% python3 -q
>>> import numpy as np
>>> np.set_printoptions(precision=2, suppress=True, linewidth=140)
>>> J = np.load("a.npy")
>>> print(J)
[[ 1 -1  1 -1  1 -1  1 -1]
 [ 1  1  1  1  1  1  1  1]
 [ 1  1  1  1 -1 -1 -1 -1]]
>>> # columns 0 and 2 are equal
>>> np.round(np.linalg.norm(J, 1), 2), np.round(np.linalg.norm(J, np.inf), 2)
(np.float64(3.0), np.float64(8.0))
>>> np.linalg.norm(J, axis=0)
array([1.73, 1.73, 1.73, 1.73, 1.73, 1.73, 1.73, 1.73])
>>> print(round(np.linalg.norm(J[0] - J[1]), 2))
4.0
>>> np.round(np.linalg.norm(J, "nuc"), 2)
np.float64(8.49)
>>> round(np.linalg.norm(J[0], 1), 2), round(float(np.linalg.norm(J[0], np.inf)), 2)
(np.float64(8.0), 1.0)
>>> np.linalg.norm(J, axis=1).argmax()
np.int64(0)
>>> f, g = J[0], J[1]
>>> f @ g
np.int64(0)
>>> pr = (f @ g) / (f @ f) * f
>>> print(np.outer(f, g))
[[ 1  1  1  1  1  1  1  1]
 [-1 -1 -1 -1 -1 -1 -1 -1]
 [ 1  1  1  1  1  1  1  1]
 [-1 -1 -1 -1 -1 -1 -1 -1]
 [ 1  1  1  1  1  1  1  1]
 [-1 -1 -1 -1 -1 -1 -1 -1]
 [ 1  1  1  1  1  1  1  1]
 [-1 -1 -1 -1 -1 -1 -1 -1]]
>>> print((g - pr) @ f)
0.0
>>> pr
array([ 0., -0.,  0., -0.,  0., -0.,  0., -0.])
>>> w1 = np.array([[-1, 4, -1, -5, 3],
...     [1, 2, 5, -3, -1],
...     [1, 4, 3, -3, -4],
...     [-3, 0, -3, 4, 4],
...     [2, -5, 4, -5, 1],
...     [5, 5, 2, 4, -5],
...     [4, -3, 0, -1, -3],
...     [-4, 3, -1, 0, 3]])
>>> coef = np.array([1, 2, 2, 0, 2])
>>> act = np.maximum(J @ w1 + coef, 0)
>>> print(np.linalg.matrix_rank(act))
3
>>> act
array([[ 8,  0,  5,  0,  0],
       [ 6, 12, 11,  0,  0],
       [ 0, 12,  1,  0,  8]])
>>> (act > 0).astype(int)
array([[1, 0, 1, 0, 0],
       [1, 1, 1, 0, 0],
       [0, 1, 1, 0, 1]])
>>> (act > 0).mean(axis=0)
array([0.67, 0.67, 1.  , 0.  , 0.33])
>>> Z = np.array([[2, -3], [1, 2], [-1, 2], [2, 2], [1, 3]])
>>> print((act @ Z).round(6).argmax(axis=1))
[0 1 1]
>>> w1 @ Z
array([[ -4,   8],
       [ -8,   2],
       [ -7,  -7],
       [  9,  23],
       [-14, -15],
       [ 16,  -8],
       [  0, -29],
       [ -1,  25]])
>>> B = J / np.linalg.norm(J, axis=1, keepdims=True)
>>> C2 = B @ B.T
>>> C2[0].round(2) + 0
array([1., 0., 0.])
>>> np.argwhere(np.triu(np.abs(C2) > 0.95, 1))
array([], shape=(0, 2), dtype=int64)
>>> (C2 - 2 * np.eye(3)).round(6).argmax(axis=1)
array([1, 0, 0])
>>> C2.round(2) + 0
array([[1., 0., 0.],
       [0., 1., 0.],
       [0., 0., 1.]])
>>> np.linalg.norm(B, axis=1)
array([1., 1., 1.])
>>> E = np.maximum(np.array([[0, -2],
...     [-2, 3],
...     [2, -2],
...     [0, -2],
...     [-3, 3],
...     [-1, -1],
...     [2, -1],
...     [1, -3],
...     [2, -3],
...     [-1, -1],
...     [-2, 3],
...     [-2, 3],
...     [3, 1],
...     [0, -2]]) @ np.array([[-2, -2, -1], [-2, -2, 2]]) + np.array([1, 1, 2]), 0)
>>> print(E)
[[ 5  5  0]
 [ 0  0 10]
 [ 1  1  0]
 [ 5  5  0]
 [ 1  1 11]
 [ 5  5  1]
 [ 0  0  0]
 [ 5  5  0]
 [ 3  3  0]
 [ 5  5  1]
 [ 0  0 10]
 [ 0  0 10]
 [ 0  0  1]
 [ 5  5  0]]
>>> x0 = np.array([2, 4, 4])
>>> E * x0
array([[10, 20,  0],
       [ 0,  0, 40],
       [ 2,  4,  0],
       [10, 20,  0],
       [ 2,  4, 44],
       [10, 20,  4],
       [ 0,  0,  0],
       [10, 20,  0],
       [ 6, 12,  0],
       [10, 20,  4],
       [ 0,  0, 40],
       [ 0,  0, 40],
       [ 0,  0,  4],
       [10, 20,  0]])
>>> E @ np.eye(3)[2]
array([ 0., 10.,  0.,  0., 11.,  1.,  0.,  0.,  0.,  1., 10., 10.,  1.,  0.])
>>> (E * x0).sum(axis=1)
array([30, 40,  6, 30, 50, 34,  0, 30, 18, 34, 40, 40,  4, 30])
>>> print((E @ x0).argmax())
4
>>> print(np.linalg.norm(E @ x0) <= np.linalg.norm(E, 2) * np.linalg.norm(x0) + 1e-9)
True
>>> print(E @ (2 * x0))
[ 60  80  12  60 100  68   0  60  36  68  80  80   8  60]
>>> np.sign((E @ x0).round(6))
array([1, 1, 1, 1, 1, 1, 0, 1, 1, 1, 1, 1, 1, 1])
>>> rank = np.linalg.matrix_rank(E)
>>> rank
np.int64(2)
>>> null = np.linalg.svd(E)[2][rank:].T
>>> np.round(null[:, 0] / null[np.abs(null[:, 0]).round(6).argmax(), 0], 2) + 0
array([ 1., -1.,  0.])
>>> null.shape
(3, 1)
>>> np.round(null @ null.T, 2) + 0
array([[ 0.5, -0.5,  0. ],
       [-0.5,  0.5,  0. ],
       [ 0. ,  0. ,  0. ]])
>>> print(np.linalg.matrix_rank(E.T @ E), np.linalg.matrix_rank(E @ E.T))
2 2
>>> [int(np.linalg.matrix_rank(np.delete(E, i, axis=0))) for i in range(14)]
[2, 2, 2, 2, 2, 2, 2, 2, 2, 2, 2, 2, 2, 2]
>>> np.round(E @ null, 2) + 0
array([[0.],
       [0.],
       [0.],
       [0.],
       [0.],
       [0.],
       [0.],
       [0.],
       [0.],
       [0.],
       [0.],
       [0.],
       [0.],
       [0.]])
>>> Z = E[[12, 11]].astype(float)
>>> for _ in range(5):
...     z = np.linalg.norm(E[:, None] - Z, axis=-1).argmin(axis=1)
...     Z = np.array([E[z == j].mean(axis=0) for j in range(2)])
... 
>>> z
array([0, 1, 0, 0, 1, 0, 0, 0, 0, 0, 1, 1, 0, 0])
>>> print(np.bincount(z))
[10  4]
>>> np.abs(Z[1] - Z[0]).argmax()
np.int64(2)
>>> Z[1] - Z[0]
array([-3.15, -3.15,  9.95])
>>> Z
array([[ 3.4 ,  3.4 ,  0.3 ],
       [ 0.25,  0.25, 10.25]])
>>> rng = np.random.default_rng(512)
>>> z = rng.integers(0, 3, 3)
>>> W0 = np.array([[-1, 2, 1], [-2, -1, 0], [1, -3, -3]]) * (z[:, None] == z)
>>> W0
array([[-1,  0,  0],
       [ 0, -1,  0],
       [ 0,  0, -3]])
>>> # symmetric
>>> z = rng.permutation(3)
>>> z
array([1, 0, 2])
>>> B = W0[z][:, z]
>>> B
array([[-1,  0,  0],
       [ 0, -1,  0],
       [ 0,  0, -3]])
>>> Q, vecs = np.linalg.qr(W0[:, :2])[0], np.linalg.qr(W0[:, 2:])[0]
>>> sv = np.linalg.svd(Q.T @ vecs, compute_uv=False)
>>> np.degrees(np.arccos(sv.clip(0, 1)))
array([90.])
>>> sv
array([0.])
>>> round(float(np.linalg.norm(Q @ Q.T - vecs @ vecs.T, 2)), 2)
1.0
>>> B = W0 + rng.integers(-2, 3, (3, 1)) @ rng.integers(-2, 3, (1, 3))
>>> B
array([[ 1,  4, -4],
       [ 0, -1,  0],
       [ 1,  2, -5]])
>>> np.round(np.linalg.svd(B - W0, compute_uv=False), 2) + 0
array([6.71, 0.  , 0.  ])
>>> np.linalg.matrix_rank(B - W0, tol=1e-8)
np.int64(1)
